In [1]: import numpy as np

In [2]: import numpy.linalg as la

In [3]: np.set_printoptions(suppress=True, linewidth=100)

In [4]: def rd(a):
   ...:     return np.round(a, 2) + 0
   ...: 

In [5]: A = np.load("dump.npy")

In [6]: A
Out[6]: 
array([[0, 3, 0, 3],
       [0, 0, 0, 3],
       [0, 0, 0, 3],
       [0, 0, 0, 0]])

In [7]: rng = np.random.default_rng(3635)

In [8]: lab = rng.permutation(4)

In [9]: lab
Out[9]: array([2, 0, 1, 3])

In [10]: Y = A[lab][:, lab]

In [11]: rd(la.det(Y)), rd(la.det(A[lab]))
Out[11]: (np.float64(0.0), np.float64(0.0))

In [12]: rd(np.sort(np.abs(la.eigvals(Y))))
Out[12]: array([0., 0., 0., 0.])

In [13]: np.unique(A.round(6), axis=0).shape
Out[13]: (3, 4)

In [14]: rd(A @ la.pinv(A) @ A)
Out[14]: 
array([[0., 3., 0., 3.],
       [0., 0., 0., 3.],
       [0., 0., 0., 3.],
       [0., 0., 0., 0.]])

In [15]: la.lstsq(A[:-1].T, A[-1])[2]
Out[15]: np.int32(2)

In [16]: left, sigma, Vt = la.svd(A)

In [17]: np.argmax(sigma[:-1] / (sigma[1:] + 1e-6)) + 1
Out[17]: np.int64(2)

In [18]: Y = left[:, :2] @ np.diag(sigma[:2]) @ Vt[:2]

In [19]: la.matrix_rank(Y)
Out[19]: np.int64(2)

In [20]: rd(la.norm(A - Y, 2)), sigma[2]
Out[20]: (np.float64(0.0), np.float64(0.0))

In [21]: X = np.array([[0.7, 1.6], [0.6, -0.8], [-0.5, -1.4], [0.0, -2.7]])

In [22]: X
Out[22]: 
array([[ 0.7,  1.6],
       [ 0.6, -0.8],
       [-0.5, -1.4],
       [ 0. , -2.7]])

In [23]: ang = np.radians(92)

In [24]: R = np.eye(2)

In [25]: R[1, 1] = R[0, 0] = np.cos(ang)

In [26]: R[1, 0], R[0, 1] = -np.sin(ang), np.sin(ang)

In [27]: rd(R)
Out[27]: 
array([[-0.03,  1.  ],
       [-1.  , -0.03]])

In [28]: Y = X @ R.T

In [29]: np.allclose(X @ X.T, Y @ Y.T)
Out[29]: True

In [30]: rd(la.det(R)), rd(np.trace(R))
Out[30]: (np.float64(1.0), np.float64(-0.07))

In [31]: rd(Y)
Out[31]: 
array([[ 1.57, -0.76],
       [-0.82, -0.57],
       [-1.38,  0.55],
       [-2.7 ,  0.09]])

In [32]: x0 = np.array([3, 0])

In [33]: h = np.maximum(Y @ x0, 0)

In [34]: rd(h)
Out[34]: array([4.72, 0.  , 0.  , 0.  ])

In [35]: rd(np.tanh(Y @ x0))
Out[35]: array([ 1.  , -0.99, -1.  , -1.  ])

In [36]: rd(Y * (h > 1e-9)[:, None])
Out[36]: 
array([[ 1.57, -0.76],
       [ 0.  ,  0.  ],
       [ 0.  ,  0.  ],
       [ 0.  ,  0.  ]])

In [37]: np.flatnonzero(h > 1e-9)
Out[37]: array([0])

In [38]: Y = X + rng.integers(-2, 3, (4, 1)) @ rng.integers(-2, 3, (1, 2))

In [39]: Y
Out[39]: 
array([[ 0.7,  1.6],
       [ 2.6, -2.8],
       [ 0.5, -2.4],
       [ 1. , -3.7]])

In [40]: rd(la.svd(Y - X, compute_uv=False))
Out[40]: array([3.46, 0.  ])

In [41]: rd(Y - X)
Out[41]: 
array([[ 0.,  0.],
       [ 2., -2.],
       [ 1., -1.],
       [ 1., -1.]])

In [42]: rd(la.norm(X[2], 1)), rd(la.norm(X[2], np.inf))
Out[42]: (np.float64(1.9), np.float64(1.4))

In [43]: rd(la.norm(X, 1)), rd(la.norm(X, np.inf))
Out[43]: (np.float64(6.5), np.float64(2.7))

In [44]: la.norm(X, axis=1).argmax()
Out[44]: np.int64(3)

In [45]: rd(la.norm(X, "nuc"))
Out[45]: np.float64(4.52)

In [46]: left, sigma, Vt = la.svd(X, full_matrices=False)

In [47]: np.allclose(left * sigma @ Vt, X)
Out[47]: True

In [48]: (sigma > 1e-8).sum()
Out[48]: np.int64(2)

In [49]: left.shape, sigma.shape, Vt.shape
Out[49]: ((4, 2), (2,), (2, 2))

In [50]: E = np.load("out3.npy")

In [51]: E
Out[51]: 
array([[ 2., -2.,  2., -2.],
       [ 1.,  0.,  0.,  0.],
       [ 1., -1., -1., -3.],
       [ 0.,  0.,  0.,  3.]])

In [52]: ang = np.radians(120)

In [53]: R = np.eye(4)

In [54]: R[0, 0] = R[3, 3] = np.cos(ang)

In [55]: R[0, 3], R[3, 0] = -np.sin(ang), np.sin(ang)

In [56]: rd(R)
Out[56]: 
array([[-0.5 ,  0.  ,  0.  , -0.87],
       [ 0.  ,  1.  ,  0.  ,  0.  ],
       [ 0.  ,  0.  ,  1.  ,  0.  ],
       [ 0.87,  0.  ,  0.  , -0.5 ]])

In [57]: Y = E @ R.T

In [58]: rd(np.abs(Y - E).max(axis=0))
Out[58]: array([2.6 , 0.  , 0.  , 5.37])

In [59]: np.allclose(la.norm(E, axis=1), la.norm(Y, axis=1))
Out[59]: True

In [60]: np.allclose(E @ E.T, Y @ Y.T)
Out[60]: True

In [61]: q, R = la.qr(E)

In [62]: rd(abs(R[0, 0])), rd(la.norm(E[:, 0]))
Out[62]: (np.float64(2.45), np.float64(2.45))

In [63]: q.shape, R.shape
Out[63]: ((4, 4), (4, 4))

In [64]: rd(np.abs(np.diag(R)))
Out[64]: array([2.45, 0.91, 1.79, 3.  ])

In [65]: rd(q @ R)
Out[65]: 
array([[ 2., -2.,  2., -2.],
       [ 1.,  0.,  0.,  0.],
       [ 1., -1., -1., -3.],
       [ 0.,  0.,  0.,  3.]])

In [66]: rd(q.T @ q)
Out[66]: 
array([[1., 0., 0., 0.],
       [0., 1., 0., 0.],
       [0., 0., 1., 0.],
       [0., 0., 0., 1.]])

In [67]: np.allclose(R.T @ R, E.T @ E)
Out[67]: True

In [68]: rd(R)
Out[68]: 
array([[-2.45,  2.04, -1.22,  2.86],
       [ 0.  , -0.91,  0.55, -1.28],
       [ 0.  ,  0.  , -1.79, -1.79],
       [ 0.  ,  0.  ,  0.  ,  3.  ]])
